In [1]: import numpy as np

In [2]: from numpy import linalg as LA

In [3]: np.set_printoptions(precision=2, suppress=True, linewidth=120)

In [4]: def rd(a):
   ...:     return np.round(a, 2) + 0
   ...: 

In [5]: A = np.loadtxt("m.csv", delimiter=",")

In [6]: A
Out[6]: 
array([[0., 1., 1., 0., 0.],
       [1., 0., 1., 1., 0.],
       [1., 1., 0., 0., 0.],
       [0., 1., 0., 0., 1.],
       [0., 0., 0., 1., 0.]])

In [7]: vals, V = LA.eigh(A)

In [8]: rd(LA.svd(A, compute_uv=False))
Out[8]: array([2.21, 1.68, 1.  , 1.  , 0.54])

In [9]: rd(vals.sum()), np.trace(A)
Out[9]: (np.float64(0.0), np.float64(0.0))

In [10]: print(np.abs(V[:, -1]).round(6).argmax())
1

In [11]: rd(V.T @ A @ V)
Out[11]: 
array([[-1.68,  0.  ,  0.  ,  0.  ,  0.  ],
       [ 0.  , -1.  ,  0.  ,  0.  ,  0.  ],
       [ 0.  ,  0.  , -0.54,  0.  ,  0.  ],
       [ 0.  ,  0.  ,  0.  ,  1.  ,  0.  ],
       [ 0.  ,  0.  ,  0.  ,  0.  ,  2.21]])

In [12]: (vals > 1e-8).sum(), (vals < -1e-8).sum()
Out[12]: (np.int64(2), np.int64(3))

In [13]: M2 = np.array([[0, -1, -1, -2, -2, 0, -3, 2, -1, 2],
    ...:     [3, 2, 2, 1, -2, 3, -3, -2, 3, -3],
    ...:     [3, -3, -2, 1, 2, 1, -3, 1, 2, -2],
    ...:     [2, 1, 3, 0, -3, 3, -2, -2, 1, 2],
    ...:     [2, -2, -2, 3, 3, -2, -3, -2, 0, 1],
    ...:     [0, -3, 1, 0, -3, 2, 3, 0, -3, 3],
    ...:     [2, 1, 2, -2, 2, 0, 0, 3, 3, 1],
    ...:     [-1, 1, -3, -2, 3, 0, -1, -1, 0, -2],
    ...:     [2, 3, 0, 1, -2, -2, -3, -3, -1, -1],
    ...:     [3, 0, -1, 3, 2, -3, -1, 0, -1, 0]])

In [14]: M2[-1] = M2[0]

In [15]: X = M2 + 0.05 * np.eye(10)

In [16]: X
Out[16]: 
array([[ 0.05, -1.  , -1.  , -2.  , -2.  ,  0.  , -3.  ,  2.  , -1.  ,  2.  ],
       [ 3.  ,  2.05,  2.  ,  1.  , -2.  ,  3.  , -3.  , -2.  ,  3.  , -3.  ],
       [ 3.  , -3.  , -1.95,  1.  ,  2.  ,  1.  , -3.  ,  1.  ,  2.  , -2.  ],
       [ 2.  ,  1.  ,  3.  ,  0.05, -3.  ,  3.  , -2.  , -2.  ,  1.  ,  2.  ],
       [ 2.  , -2.  , -2.  ,  3.  ,  3.05, -2.  , -3.  , -2.  ,  0.  ,  1.  ],
       [ 0.  , -3.  ,  1.  ,  0.  , -3.  ,  2.05,  3.  ,  0.  , -3.  ,  3.  ],
       [ 2.  ,  1.  ,  2.  , -2.  ,  2.  ,  0.  ,  0.05,  3.  ,  3.  ,  1.  ],
       [-1.  ,  1.  , -3.  , -2.  ,  3.  ,  0.  , -1.  , -0.95,  0.  , -2.  ],
       [ 2.  ,  3.  ,  0.  ,  1.  , -2.  , -2.  , -3.  , -3.  , -0.95, -1.  ],
       [ 0.  , -1.  , -1.  , -2.  , -2.  ,  0.  , -3.  ,  2.  , -1.  ,  2.05]])

In [17]: ang = np.radians(9)

In [18]: R = np.eye(10)

In [19]: R[3, 3] = R[2, 2] = np.cos(ang)

In [20]: R[3, 2], R[2, 3] = -np.sin(ang), np.sin(ang)

In [21]: print(rd(R))
[[ 1.    0.    0.    0.    0.    0.    0.    0.    0.    0.  ]
 [ 0.    1.    0.    0.    0.    0.    0.    0.    0.    0.  ]
 [ 0.    0.    0.99  0.16  0.    0.    0.    0.    0.    0.  ]
 [ 0.    0.   -0.16  0.99  0.    0.    0.    0.    0.    0.  ]
 [ 0.    0.    0.    0.    1.    0.    0.    0.    0.    0.  ]
 [ 0.    0.    0.    0.    0.    1.    0.    0.    0.    0.  ]
 [ 0.    0.    0.    0.    0.    0.    1.    0.    0.    0.  ]
 [ 0.    0.    0.    0.    0.    0.    0.    1.    0.    0.  ]
 [ 0.    0.    0.    0.    0.    0.    0.    0.    1.    0.  ]
 [ 0.    0.    0.    0.    0.    0.    0.    0.    0.    1.  ]]

In [22]: M2 = X @ R.T

In [23]: print(np.allclose(LA.norm(X, axis=1), LA.norm(M2, axis=1)))
True

In [24]: np.allclose(X @ X.T, M2 @ M2.T)
Out[24]: True

In [25]: rd(M2)
Out[25]: 
array([[ 0.05, -1.  , -1.3 , -1.82, -2.  ,  0.  , -3.  ,  2.  , -1.  ,  2.  ],
       [ 3.  ,  2.05,  2.13,  0.67, -2.  ,  3.  , -3.  , -2.  ,  3.  , -3.  ],
       [ 3.  , -3.  , -1.77,  1.29,  2.  ,  1.  , -3.  ,  1.  ,  2.  , -2.  ],
       [ 2.  ,  1.  ,  2.97, -0.42, -3.  ,  3.  , -2.  , -2.  ,  1.  ,  2.  ],
       [ 2.  , -2.  , -1.51,  3.28,  3.05, -2.  , -3.  , -2.  ,  0.  ,  1.  ],
       [ 0.  , -3.  ,  0.99, -0.16, -3.  ,  2.05,  3.  ,  0.  , -3.  ,  3.  ],
       [ 2.  ,  1.  ,  1.66, -2.29,  2.  ,  0.  ,  0.05,  3.  ,  3.  ,  1.  ],
       [-1.  ,  1.  , -3.28, -1.51,  3.  ,  0.  , -1.  , -0.95,  0.  , -2.  ],
       [ 2.  ,  3.  ,  0.16,  0.99, -2.  , -2.  , -3.  , -3.  , -0.95, -1.  ],
       [ 0.  , -1.  , -1.3 , -1.82, -2.  ,  0.  , -3.  ,  2.  , -1.  ,  2.05]])

In [26]: rd(np.abs(M2 - X).max(axis=0))
Out[26]: array([0.  , 0.  , 0.49, 0.49, 0.  , 0.  , 0.  , 0.  , 0.  , 0.  ])

In [27]: rd(LA.svd(X, compute_uv=False)), rd(LA.svd(M2, compute_uv=False))
Out[27]: 
(array([10.87, 10.07,  8.02,  7.45,  6.39,  4.74,  3.05,  1.92,  0.1 ,  0.01]),
 array([10.87, 10.07,  8.02,  7.45,  6.39,  4.74,  3.05,  1.92,  0.1 ,  0.01]))

In [28]: (X - X.T) / 2
Out[28]: 
array([[ 0. , -2. , -2. , -2. , -2. ,  0. , -2.5,  1.5, -1.5,  1. ],
       [ 2. ,  0. ,  2.5,  0. ,  0. ,  3. , -2. , -1.5,  0. , -1. ],
       [ 2. , -2.5,  0. , -1. ,  2. ,  0. , -2.5,  2. ,  1. , -0.5],
       [ 2. ,  0. ,  1. ,  0. , -3. ,  1.5,  0. ,  0. ,  0. ,  2. ],
       [ 2. ,  0. , -2. ,  3. ,  0. ,  0.5, -2.5, -2.5,  1. ,  1.5],
       [ 0. , -3. ,  0. , -1.5, -0.5,  0. ,  1.5,  0. , -0.5,  1.5],
       [ 2.5,  2. ,  2.5,  0. ,  2.5, -1.5,  0. ,  2. ,  3. ,  2. ],
       [-1.5,  1.5, -2. ,  0. ,  2.5,  0. , -2. ,  0. ,  1.5, -2. ],
       [ 1.5,  0. , -1. ,  0. , -1. ,  0.5, -3. , -1.5,  0. ,  0. ],
       [-1. ,  1. ,  0.5, -2. , -1.5, -1.5, -2. ,  2. ,  0. ,  0. ]])

In [29]: LA.determinant(X)
Traceback (most recent call last):
  Cell In[29], line 1
    LA.determinant(X)
AttributeError: module 'numpy.linalg' has no attribute 'determinant'


In [30]: rd(np.sort(np.abs(LA.eigvals(X))))
Out[30]: array([0.05, 0.28, 1.16, 2.28, 4.32, 4.32, 4.62, 4.62, 6.75, 6.75])

In [31]: rd(np.abs(LA.eigvals(X)).max())
Out[31]: np.float64(6.75)

In [32]: rng = np.random.default_rng(18)

In [33]: feats = np.eye(8, dtype=int)[rng.permutation(8)]

In [34]: print(feats)
[[0 0 1 0 0 0 0 0]
 [0 0 0 0 0 0 1 0]
 [1 0 0 0 0 0 0 0]
 [0 0 0 0 1 0 0 0]
 [0 0 0 0 0 1 0 0]
 [0 1 0 0 0 0 0 0]
 [0 0 0 0 0 0 0 1]
 [0 0 0 1 0 0 0 0]]

In [35]: feats[:, 1] @ feats[:, 0]
Out[35]: np.int64(0)

In [36]: print(rd(LA.pinv(feats)))
[[0. 0. 1. 0. 0. 0. 0. 0.]
 [0. 0. 0. 0. 0. 1. 0. 0.]
 [1. 0. 0. 0. 0. 0. 0. 0.]
 [0. 0. 0. 0. 0. 0. 0. 1.]
 [0. 0. 0. 1. 0. 0. 0. 0.]
 [0. 0. 0. 0. 1. 0. 0. 0.]
 [0. 1. 0. 0. 0. 0. 0. 0.]
 [0. 0. 0. 0. 0. 0. 1. 0.]]

In [37]: feats @ feats.T
Out[37]: 
array([[1, 0, 0, 0, 0, 0, 0, 0],
       [0, 1, 0, 0, 0, 0, 0, 0],
       [0, 0, 1, 0, 0, 0, 0, 0],
       [0, 0, 0, 1, 0, 0, 0, 0],
       [0, 0, 0, 0, 1, 0, 0, 0],
       [0, 0, 0, 0, 0, 1, 0, 0],
       [0, 0, 0, 0, 0, 0, 1, 0],
       [0, 0, 0, 0, 0, 0, 0, 1]])

In [38]: O, R = LA.qr(feats)

In [39]: print(R)
[[-1.  0.  0.  0.  0.  0.  0.  0.]
 [ 0. -1.  0.  0.  0.  0.  0.  0.]
 [ 0.  0. -1.  0.  0.  0.  0.  0.]
 [ 0.  0.  0. -1.  0.  0.  0.  0.]
 [ 0.  0.  0.  0. -1.  0.  0.  0.]
 [ 0.  0.  0.  0.  0. -1.  0.  0.]
 [ 0.  0.  0.  0.  0.  0. -1.  0.]
 [ 0.  0.  0.  0.  0.  0.  0. -1.]]

In [40]: print(O.T @ O)
[[1. 0. 0. 0. 0. 0. 0. 0.]
 [0. 1. 0. 0. 0. 0. 0. 0.]
 [0. 0. 1. 0. 0. 0. 0. 0.]
 [0. 0. 0. 1. 0. 0. 0. 0.]
 [0. 0. 0. 0. 1. 0. 0. 0.]
 [0. 0. 0. 0. 0. 1. 0. 0.]
 [0. 0. 0. 0. 0. 0. 1. 0.]
 [0. 0. 0. 0. 0. 0. 0. 1.]]

In [41]: O @ R
Out[41]: 
array([[0., 0., 1., 0., 0., 0., 0., 0.],
       [0., 0., 0., 0., 0., 0., 1., 0.],
       [1., 0., 0., 0., 0., 0., 0., 0.],
       [0., 0., 0., 0., 1., 0., 0., 0.],
       [0., 0., 0., 0., 0., 1., 0., 0.],
       [0., 1., 0., 0., 0., 0., 0., 0.],
       [0., 0., 0., 0., 0., 0., 0., 1.],
       [0., 0., 0., 1., 0., 0., 0., 0.]])

In [42]: O.shape, R.shape
Out[42]: ((8, 8), (8, 8))

In [43]: ang = rng.uniform(0, 2 * np.pi, 12)

In [44]: O, _ = LA.qr(np.array([[0.3, -0.1],
    ...:     [-0.1, -0.2],
    ...:     [0.9, -0.2],
    ...:     [-0.1, 0.2],
    ...:     [0.4, -1.5],
    ...:     [1.6, -0.5],
    ...:     [-0.9, 0.7]]))

In [45]: M = 10 * np.c_[np.cos(ang), np.sin(ang)] @ O.T

In [46]: rd(M)
Out[46]: 
array([[-1.46,  0.8 , -4.53,  0.27, -0.13, -7.86,  3.86],
       [ 1.17,  0.26,  3.23, -0.85,  5.34,  6.14, -4.61],
       [ 0.59,  1.1 ,  1.22, -1.13,  8.41,  2.97, -4.01],
       [ 1.09,  0.4 ,  2.95, -0.91,  5.95,  5.71, -4.59],
       [ 1.46, -0.74,  4.49, -0.3 ,  0.45,  7.83, -3.95],
       [-0.77, -0.89, -1.82,  1.08, -7.76, -3.95,  4.28],
       [ 0.89, -1.82,  3.31,  0.79, -7.74,  4.94, -0.05],
       [-0.24,  1.73, -1.42, -1.1 ,  9.33, -1.5 , -2.11],
       [-1.39,  1.37, -4.55, -0.19,  3.47, -7.53,  2.6 ],
       [-1.32,  1.51, -4.42, -0.32,  4.48, -7.2 ,  2.14],
       [-1.46,  1.02, -4.62,  0.11,  1.14, -7.88,  3.49],
       [-1.35,  0.19, -3.93,  0.64, -3.33, -7.14,  4.49]])

In [47]: # rows and columns are dependent

In [48]: left, sigma, Vh = LA.svd(M)

In [49]: rd(sigma)
Out[49]: array([27.9 , 20.53,  0.  ,  0.  ,  0.  ,  0.  ,  0.  ])

In [50]: M2 = left[:, :2] @ np.diag(sigma[:2]) @ Vh[:2]

In [51]: rd(LA.norm(M - M2) / LA.norm(M))
Out[51]: np.float64(0.0)

In [52]: rd(LA.norm(M - M2, 2)), rd(sigma[2])
Out[52]: (np.float64(0.0), np.float64(0.0))

In [53]: print(LA.matrix_rank(M, rtol=0.05))
2

In [54]: M2 = M / np.sqrt((M ** 2).mean(axis=1, keepdims=True))

In [55]: rd(LA.norm(M2, axis=1))
Out[55]: array([2.65, 2.65, 2.65, 2.65, 2.65, 2.65, 2.65, 2.65, 2.65, 2.65, 2.65, 2.65])

In [56]: M2 = np.array([[1, 1], [1, -1]])

In [57]: K = np.kron(M2, np.kron(M2, M2))[rng.permutation(8)][:9]

In [58]: K
Out[58]: 
array([[ 1, -1, -1,  1,  1, -1, -1,  1],
       [ 1,  1,  1,  1,  1,  1,  1,  1],
       [ 1, -1, -1,  1, -1,  1,  1, -1],
       [ 1,  1, -1, -1, -1, -1,  1,  1],
       [ 1,  1,  1,  1, -1, -1, -1, -1],
       [ 1, -1,  1, -1,  1, -1,  1, -1],
       [ 1,  1, -1, -1,  1,  1, -1, -1],
       [ 1, -1,  1, -1, -1,  1, -1,  1]])

In [59]: left, sigma, Vh = LA.svd(feats, full_matrices=False)

In [60]: (sigma > 1e-8).sum()
Out[60]: np.int64(8)

In [61]: left.T @ left
Out[61]: 
array([[1., 0., 0., 0., 0., 0., 0., 0.],
       [0., 1., 0., 0., 0., 0., 0., 0.],
       [0., 0., 1., 0., 0., 0., 0., 0.],
       [0., 0., 0., 1., 0., 0., 0., 0.],
       [0., 0., 0., 0., 1., 0., 0., 0.],
       [0., 0., 0., 0., 0., 1., 0., 0.],
       [0., 0., 0., 0., 0., 0., 1., 0.],
       [0., 0., 0., 0., 0., 0., 0., 1.]])

In [62]: left.T @ feats @ Vh.T
Out[62]: 
array([[1., 0., 0., 0., 0., 0., 0., 0.],
       [0., 1., 0., 0., 0., 0., 0., 0.],
       [0., 0., 1., 0., 0., 0., 0., 0.],
       [0., 0., 0., 1., 0., 0., 0., 0.],
       [0., 0., 0., 0., 1., 0., 0., 0.],
       [0., 0., 0., 0., 0., 1., 0., 0.],
       [0., 0., 0., 0., 0., 0., 1., 0.],
       [0., 0., 0., 0., 0., 0., 0., 1.]])

In [63]: sigma / sigma[0]
Out[63]: array([1., 1., 1., 1., 1., 1., 1., 1.])

In [64]: sigma
Out[64]: array([1., 1., 1., 1., 1., 1., 1., 1.])

In [65]: x0 = np.array([6, 3, 2, 6, -2, 4, -9, 6])

In [66]: y = K @ x0

In [67]: y
Out[67]: array([ 16,  16,  -2,  -4,  18, -22,   6,  20])

In [68]: rd(LA.solve(K, y + K[:, 1]))
Out[68]: array([ 6.,  4.,  2.,  6., -2.,  4., -9.,  6.])

In [69]: def softmax(z):
    ...:     e = np.exp(z - z.max(axis=-1, keepdims=True))
    ...:     return e / e.sum(axis=-1, keepdims=True)
    ...: 

In [70]: rd(softmax(K[0]))
Out[70]: array([0.22, 0.03, 0.03, 0.22, 0.22, 0.03, 0.03, 0.22])

In [71]: rd(softmax(K).sum(axis=1))
Out[71]: array([1., 1., 1., 1., 1., 1., 1., 1.])

In [72]: rd(softmax(K[0] + -3))
Out[72]: array([0.22, 0.03, 0.03, 0.22, 0.22, 0.03, 0.03, 0.22])

In [73]: att = K @ K.T / np.sqrt(8)

In [74]: rd(softmax(att)[0] @ K)
Out[74]: array([ 1.  , -0.67, -0.67,  0.67,  0.67, -0.67, -0.67,  0.67])

In [75]: softmax(att).round(6).argmax(axis=1)
Out[75]: array([0, 1, 2, 3, 4, 5, 6, 7])

In [76]: M2 = np.array([[3, 6, 4, 1],
    ...:     [3, 2, 0, 4],
    ...:     [9, 3, 1, 1],
    ...:     [9, 2, 8, 0],
    ...:     [6, 1, 1, 2],
    ...:     [8, 0, 0, 7],
    ...:     [2, 7, 9, 6],
    ...:     [4, 7, 5, 8],
    ...:     [0, 2, 0, 2]])

In [77]: cent = np.array([[-9, 9, -9, 8, 6, -7, 7, -4, 4],
    ...:     [7, 9, 0, 9, 9, 4, -6, -7, 2],
    ...:     [4, 7, 1, 3, 4, 9, 7, -7, -3],
    ...:     [-4, -6, -6, -1, 0, -1, -5, -7, -8]])

In [78]: J = M2 @ cent + 0.1 * rng.normal(size=(9, 9))

In [79]: rd(J)
Out[79]: 
array([[  27.  ,  103.  ,  -29.08,   89.01,   88.02,   37.99,    8.  ,  -88.93,    3.93],
       [ -28.93,   20.98,  -50.99,   37.98,   36.09,  -16.92,  -11.  ,  -54.04,  -15.81],
       [ -59.95,  108.89,  -86.  ,  100.99,   85.07,  -43.02,   46.93,  -70.87,   30.8 ],
       [ -35.14,  154.95,  -73.05,  113.99,  104.  ,   17.1 ,  106.85, -105.7 ,   16.06],
       [ -51.08,   57.94,  -65.05,   57.78,   49.04,  -31.11,   32.95,  -52.11,    6.94],
       [-100.  ,   29.87, -113.85,   56.87,   47.95,  -63.  ,   21.06,  -80.98,  -24.  ],
       [  43.05,  108.04,  -45.1 ,  100.06,  110.93,   88.88,    4.99, -162.05,  -52.98],
       [   1.03,   85.94,  -78.97,  101.99,  106.83,   37.15,  -19.  , -156.02,  -48.92],
       [   5.86,    5.93,  -11.91,   15.8 ,   17.91,    6.16,  -21.95,  -28.1 ,  -12.  ]])

In [80]: left, sigma, Vh = LA.svd(J)

In [81]: np.argmax(sigma[:-1] / (sigma[1:] + 1e-6)) + 1
Out[81]: np.int64(4)

In [82]: M2 = left[:, :4] @ np.diag(sigma[:4]) @ Vh[:4]

In [83]: rd(LA.norm(J - M2, 2)), rd(sigma[4])
Out[83]: (np.float64(0.34), np.float64(0.34))

In [84]: LA.matrix_rank(M2)
Out[84]: np.int64(4)

In [85]: W0 = np.array([[0.0, 0.0, 0.0, 0.0, 0.0, 2.0, -2.0, -2.0],
    ...:     [0.0, 0.0, 0.0, 0.0, 0.0, -2.0, -1.0, -1.0],
    ...:     [0.0, 0.0, 0.0, 0.0, 0.0, -2.0, -2.0, 0.0],
    ...:     [0.0, 0.0, 0.0, 0.0, 0.0, 1.0, -1.0, 2.0],
    ...:     [0.0, 0.0, 0.0, 0.0, 0.0, 2.0, 0.0, 2.0],
    ...:     [2.0, -2.0, -2.0, 1.0, 2.0, 0.0, 0.0, 0.0],
    ...:     [-2.0, -1.0, -2.0, -1.0, 0.0, 0.0, 0.0, 0.0],
    ...:     [-2.0, -1.0, 0.0, 2.0, 2.0, 0.0, 0.0, 0.0]])

In [86]: # rank 6

In [87]: [round(float(LA.det(W0[:i, :i])), 2) + 0 for i in range(1, 9)]
Out[87]: [0.0, 0.0, 0.0, 0.0, 0.0, 0.0, 0.0, 0.0]

In [88]: rd(LA.eigvalsh(W0).min())
Out[88]: np.float64(-4.48)
